% ipython --no-banner

In [1]: import numpy as np

In [2]: from numpy import linalg as LA

In [3]: np.set_printoptions(precision=3, suppress=True, linewidth=160, floatmode="fixed")

In [4]: tidy = lambda a: np.round(a, 3) + 0

In [5]: F = np.load("block18.npy")

In [6]: print(tidy(F))
[[-0.707 -0.707]
 [-0.707  0.707]]

In [7]: # keeps lengths

In [8]: x0 = np.array([1, -2])

In [9]: print(tidy(np.abs(LA.eigvals(F))))
[1.000 1.000]

In [10]: print(tidy(LA.det(F)))
-1.0

In [11]: print(tidy(LA.inv(F)))
[[-0.707 -0.707]
 [-0.707  0.707]]

In [12]: print(tidy(np.sort(np.abs(np.degrees(np.angle(LA.eigvals(F)))))))
[  0.000 180.000]

In [13]: print(2 - LA.matrix_rank(F - np.eye(2), tol=1e-8))
1

In [14]: print(tidy(LA.norm(F) ** 2 / LA.norm(F, 2) ** 2))
2.0

In [15]: print(tidy(LA.norm(F[0], 1)), tidy(LA.norm(F[0], np.inf)))
1.414 0.707

In [16]: print(tidy(LA.norm(F, axis=1)))
[1.000 1.000]

In [17]: arr = np.array([[6, 0, 7], [7, 1, 8], [8, 2, 9]])

In [18]: # rank 2

In [19]: G = arr.T @ arr

In [20]: print(LA.matrix_rank(G))
2

In [21]: print(G)
[[149  23 170]
 [ 23   5  26]
 [170  26 194]]

In [22]: print(tidy(LA.eigvalsh(G)[::-1]))
[346.511   1.489   0.000]

In [23]: print(tidy(LA.svd(arr, compute_uv=False) ** 2))
[346.511   1.489   0.000]

In [24]: print(np.allclose(G, G.T))
True

In [25]: print(np.diag(G))
[149   5 194]

In [26]: print((arr @ arr.T).shape)
(3, 3)

In [27]: print(np.trace(G), (arr ** 2).sum())
348 348

In [28]: rng = np.random.default_rng(59359)

In [29]: A2 = arr + rng.integers(-2, 3, (3, 2)) @ rng.integers(-2, 3, (2, 3))

In [30]: print(A2)
[[ 6  0  7]
 [ 5  0 10]
 [10  3  7]]

In [31]: print(tidy(LA.svd(A2 - arr, compute_uv=False)))
[4.243 0.000 0.000]

In [32]: print(np.abs(A2 - arr).sum(axis=1))
[0 5 5]

In [33]: print(A2 - arr)
[[ 0  0  0]
 [-2 -1  2]
 [ 2  1 -2]]

In [34]: data = np.load("a.npy")

In [35]: print(data)
[[ 0.148 -0.119 -0.638  1.018]
 [ 0.374 -0.172 -1.807  2.837]
 [-0.322  0.843  0.113 -0.075]
 [-0.843  1.276  2.619 -4.080]
 [-0.542  1.439  2.148 -3.619]
 [ 0.072  0.002 -0.064  0.022]
 [-0.105  0.019  0.136 -0.166]
 [ 0.109 -0.398 -0.816  1.535]
 [-0.377  0.673  1.780 -2.965]
 [ 0.444 -0.472 -0.650  0.866]
 [ 0.797 -1.370 -3.105  5.106]
 [ 0.470 -1.882 -1.533  2.907]
 [ 0.277 -0.777 -0.211  0.391]
 [ 0.158  0.000 -1.285  1.989]
 [ 0.636 -1.278 -2.174  3.623]
 [-0.030 -0.715  0.494 -0.636]
 [ 0.729 -1.229 -3.181  5.216]
 [-0.104 -0.182  1.882 -3.092]
 [-0.114  0.324  0.048 -0.046]
 [ 0.759 -0.941 -3.209  5.167]]

In [36]: D = LA.norm(data[:, None] - data[None], axis=-1)

In [37]: print(np.flatnonzero(D[6] < D.mean() / 2))
[ 0  2  5  6  9 12 15 18]

In [38]: print(D[6].round(6).argsort(kind="stable")[:4])
[ 6  5 18  2]

In [39]: print(D.shape)
(20, 20)

In [40]: print(LA.matrix_rank(D ** 2))
6

In [41]: print(D.mean(axis=1).argmax())
3

In [42]: print(np.unravel_index(D.round(6).argmax(), D.shape))
(np.int64(3), np.int64(16))

In [43]: t = np.radians(36)

In [44]: r_ = np.eye(3)

In [45]: r_[2, 2] = r_[1, 1] = np.cos(t)

In [46]: r_[2, 1], r_[1, 2] = -np.sin(t), np.sin(t)

In [47]: print(tidy(r_))
[[ 1.000  0.000  0.000]
 [ 0.000  0.809  0.588]
 [ 0.000 -0.588  0.809]]

In [48]: A2 = arr @ r_.T

In [49]: print(np.allclose(LA.norm(arr, axis=1), LA.norm(A2, axis=1)))
True

In [50]: print(tidy(A2))
[[6.000 4.114 5.663]
 [7.000 5.511 5.884]
 [8.000 6.908 6.106]]

In [51]: print(tidy(LA.svd(arr, compute_uv=False)), tidy(LA.svd(A2, compute_uv=False)))
[18.615  1.220  0.000] [18.615  1.220  0.000]

In [52]: G = data.T @ data

In [53]: print(tidy(G))
[[   4.132   -7.329  -15.056   24.558]
 [  -7.329   15.989   25.077  -41.775]
 [ -15.056   25.077   62.055 -101.495]
 [  24.558  -41.775 -101.495  166.388]]

In [54]: print(LA.matrix_rank(G))
4

In [55]: print(tidy(LA.eigvalsh(G)[::-1]))
[242.683   5.561   0.312   0.009]

In [56]: print((data @ data.T).shape)
(20, 20)

In [57]: print(tidy(np.diag(G)))
[  4.132  15.989  62.055 166.388]

In [58]: r0, g = data[3], data[19]

In [59]: print(tidy(r0 @ g))
-31.326

In [60]: pr = (r0 @ g) / (r0 @ r0) * r0

In [61]: print(LA.matrix_rank(np.outer(r0, g)))
1

In [62]: print(tidy(pr))
[ 1.022 -1.547 -3.175  4.945]

In [63]: print(tidy(LA.norm(r0 + g) ** 2 + LA.norm(r0 - g) ** 2))
128.603

In [64]: print(tidy(g - pr))
[-0.263  0.606 -0.034  0.222]

In [65]: A2 = np.c_[data[:, :1] @ np.array([[0]]), np.array([0, 1, -3, -2, 0, -3, -1, -3, 0, -3, 0, 2, 3, 1, -3, 0, -2, 2, 0, -1])]

In [66]: print(A2)
[[ 0.000  0.000]
 [ 0.000  1.000]
 [ 0.000 -3.000]
 [ 0.000 -2.000]
 [ 0.000  0.000]
 [ 0.000 -3.000]
 [ 0.000 -1.000]
 [ 0.000 -3.000]
 [ 0.000  0.000]
 [ 0.000 -3.000]
 [ 0.000  0.000]
 [ 0.000  2.000]
 [ 0.000  3.000]
 [ 0.000  1.000]
 [ 0.000 -3.000]
 [ 0.000  0.000]
 [ 0.000 -2.000]
 [ 0.000  2.000]
 [ 0.000  0.000]
 [ 0.000 -1.000]]

In [67]: print(tidy(LA.norm(A2 - data @ LA.lstsq(data, A2)[0], axis=0)))
[0.000 7.546]

In [68]: M = np.load("m.npy")

In [69]: print(M)
[[ 2.890  3.932 -2.206  0.450]
 [-1.976  1.228 -3.174  1.584]
 [-0.526 -3.011  1.501 -1.194]
 [-3.395 -4.978 -0.797 -1.923]
 [ 1.646  4.199  0.378  3.229]
 [ 3.696  0.514 -0.584  1.066]
 [-1.731 -2.006 -3.517  1.681]
 [ 2.155  5.838  2.723  0.516]
 [ 5.580  2.522  1.053 -1.178]
 [ 4.441  4.375  0.043  0.932]
 [-4.697 -5.028  1.494 -0.899]
 [-4.270 -5.098 -5.806  5.907]]

In [70]: Xs = M - M.mean(axis=0)

In [71]: U, sigma, Vt = LA.svd(Xs, full_matrices=False)

In [72]: print((np.sign(U[:, 0]) == np.sign(U[0, 0])).astype(int))
[1 0 0 0 1 1 0 1 1 1 0 0]

In [73]: print(tidy(sigma))
[17.494  9.661  5.348  3.671]

In [74]: lab = M[:, 3] > np.median(M[:, 3])

In [75]: r0 = M[lab].mean(axis=0) - M[~lab].mean(axis=0)

In [76]: print(lab.astype(int))
[0 1 0 0 1 1 1 0 0 1 0 1]

In [77]: print(tidy((((M - M.mean(axis=0)) @ r0 > 0) == lab).mean()))
0.917

In [78]: x0 = np.array([9, -5, -2, -6])

In [79]: rhs = M @ x0

In [80]: print(tidy(LA.pinv(M) @ M))
[[1.000 0.000 0.000 0.000]
 [0.000 1.000 0.000 0.000]
 [0.000 0.000 1.000 0.000]
 [0.000 0.000 0.000 1.000]]

In [81]: print(tidy(LA.lstsq(M, rhs)[0]))
[ 9.000 -5.000 -2.000 -6.000]

In [82]: print(tidy(LA.solve(M.T @ M, M.T @ rhs)))
[ 9.000 -5.000 -2.000 -6.000]

In [83]: rhs = rhs + 0.1 * rng.normal(size=12)

In [84]: print(tidy(rhs))
[  8.080 -26.981  14.611   7.702 -26.300  25.543  -8.543 -18.327  42.798  12.583 -14.635 -36.869]

In [85]: beta, *_ = LA.lstsq(M, rhs)

In [86]: print(tidy(LA.norm(rhs - M @ beta)))
0.381

In [87]: print([round(float(LA.norm(LA.solve(M.T @ M + lam * np.eye(4), M.T @ rhs))), 2) for lam in (0, 1, 10, 100)])
[12.12, 11.75, 9.31, 3.53]

In [88]: print(tidy(beta))
[ 9.022 -5.013 -2.013 -6.021]

In [89]: G = np.cov(M, rowvar=False)

In [90]: print(np.argsort(-M.std(axis=0).round(6), kind="stable"))
[1 0 2 3]

In [91]: print(tidy(LA.eigvalsh(G)[::-1]))
[27.823  8.486  2.600  1.225]

In [92]: print(tidy(np.polyfit(M[:, 2], M[:, 1], 1)))
[0.553 0.617]

In [93]: mat = np.loadtxt("w.csv", delimiter=",")

In [94]: print(mat)
[[ -2.000  -2.000  -2.000  -2.000  -2.000]
 [ -2.000  -4.000  -4.000  -4.000  -4.000]
 [ -2.000  -4.000  -6.000  -6.000  -6.000]
 [ -2.000  -4.000  -6.000  -8.000  -8.000]
 [ -2.000  -4.000  -6.000  -8.000 -10.000]]

In [95]: w, vecs = LA.eig(mat)

In [96]: print(tidy(mat @ vecs[:, 0] - w[0] * vecs[:, 0]))
[0.000 0.000 0.000 0.000 0.000]

In [97]: print(tidy(np.sort(LA.eigvals(mat @ mat))))
[  0.295   0.499   1.359   8.395 609.452]

In [98]: print((mat + mat.T) / 2)
[[ -2.000  -2.000  -2.000  -2.000  -2.000]
 [ -2.000  -4.000  -4.000  -4.000  -4.000]
 [ -2.000  -4.000  -6.000  -6.000  -6.000]
 [ -2.000  -4.000  -6.000  -8.000  -8.000]
 [ -2.000  -4.000  -6.000  -8.000 -10.000]]

In [99]: print(tidy(np.abs(LA.eigvals(mat)).max()))
24.687

In [100]: mat.inv()
AttributeError: 'numpy.ndarray' object has no attribute 'inv'


In [101]: print(tidy(np.sort(np.abs(LA.eigvals(mat)))))
[ 0.543  0.707  1.166  2.897 24.687]

In [102]: print(np.allclose(mat, mat.T))
True

In [103]: print(tidy(LA.matrix_power(mat, 3)))
[[ -440.000  -840.000 -1168.000 -1400.000 -1520.000]
 [ -840.000 -1608.000 -2240.000 -2688.000 -2920.000]
 [-1168.000 -2240.000 -3128.000 -3760.000 -4088.000]
 [-1400.000 -2688.000 -3760.000 -4528.000 -4928.000]
 [-1520.000 -2920.000 -4088.000 -4928.000 -5368.000]]
